>>> import numpy as np
>>> np.set_printoptions(precision=2, suppress=True, linewidth=140, floatmode="fixed")
>>> mat = np.loadtxt("x.csv", delimiter=",")
>>> mat
array([[ 2.08, -0.35,  0.50,  2.29,  0.15],
       [-0.35,  2.84,  0.23,  0.70,  0.32],
       [ 0.50,  0.23, -3.99, -0.43, -2.14],
       [ 2.29,  0.70, -0.43, -3.78,  1.46],
       [ 0.15,  0.32, -2.14,  1.46, -0.15]])
>>> w, vecs = np.linalg.eigh(mat)
>>> x = np.array([4, 2, 5, 2, 5])
>>> round(float(x @ mat @ x / (x @ x)), 2), round(float(w[0]), 2), round(float(w[-1]), 2)
(-1.17, -5.0, 3.0)
>>> hat = np.triu(np.array([[3, 1, 3, 3, 0],
...     [1, 1, 2, 2, 2],
...     [2, 0, 0, 0, 2],
...     [3, 3, 0, 0, 3],
...     [2, 2, 2, 0, 1]]), 1) + np.eye(5)
>>> other = hat @ mat @ np.linalg.inv(hat)
>>> round(float(np.linalg.det(other)), 2)
224.52
>>> np.linalg.matrix_rank(other)
np.int64(5)
>>> print(np.poly(other))
[   1.00    3.00  -29.99  -34.02  284.82 -224.52]
>>> w, vecs = np.linalg.eigh(mat)
>>> print(np.linalg.eigvalsh(mat @ mat))
[ 1.00  8.98  9.02 24.97 25.01]
>>> w
array([-5.00, -5.00,  1.00,  3.00,  3.00])
>>> vecs @ np.diag(w) @ vecs.T
array([[ 2.08, -0.35,  0.50,  2.29,  0.15],
       [-0.35,  2.84,  0.23,  0.70,  0.32],
       [ 0.50,  0.23, -3.99, -0.43, -2.14],
       [ 2.29,  0.70, -0.43, -3.78,  1.46],
       [ 0.15,  0.32, -2.14,  1.46, -0.15]])
>>> np.unique(w.round(6) + 0, return_counts=True)[1]
array([1, 1, 1, 1, 1])
>>> print(np.round(vecs.T @ mat @ vecs, 2) + 0)
[[-5.00  0.00  0.00  0.00  0.00]
 [ 0.00 -5.00  0.00  0.00  0.00]
 [ 0.00  0.00  1.00  0.00  0.00]
 [ 0.00  0.00  0.00  3.00  0.00]
 [ 0.00  0.00  0.00  0.00  3.00]]
>>> np.round(vecs.T @ vecs, 2) + 0
array([[1.00, 0.00, 0.00, 0.00, 0.00],
       [0.00, 1.00, 0.00, 0.00, 0.00],
       [0.00, 0.00, 1.00, 0.00, 0.00],
       [0.00, 0.00, 0.00, 1.00, 0.00],
       [0.00, 0.00, 0.00, 0.00, 1.00]])
>>> np.round(np.linalg.eigvalsh(mat + 5 * np.eye(5)), 2) + 0
array([0.00, 0.00, 6.00, 8.00, 8.00])
>>> m1 = np.load("layer4.npy")
>>> m1
array([[-14.24,   1.82,   9.54],
       [-13.34,   2.02,   9.67],
       [  0.63,  10.19,   4.93],
       [-12.67,   2.26, -24.03],
       [-11.25,   3.91, -22.72],
       [-10.72,   3.22, -24.06],
       [-15.07,   0.27,   8.83],
       [  1.70,   8.01,   6.66],
       [-15.17,   2.09,  10.61],
       [-12.66,   3.93, -23.28],
       [  1.44,   9.51,   9.04],
       [-12.96,  -0.14,   8.54],
       [  2.14,   7.21,   4.90],
       [-14.49,   0.63,  10.63],
       [  0.04,   9.89,   3.12]])
>>> (mat + mat.T) / 2
array([[ 2.08, -0.35,  0.50,  2.29,  0.15],
       [-0.35,  2.84,  0.23,  0.70,  0.32],
       [ 0.50,  0.23, -3.99, -0.43, -2.14],
       [ 2.29,  0.70, -0.43, -3.78,  1.46],
       [ 0.15,  0.32, -2.14,  1.46, -0.15]])
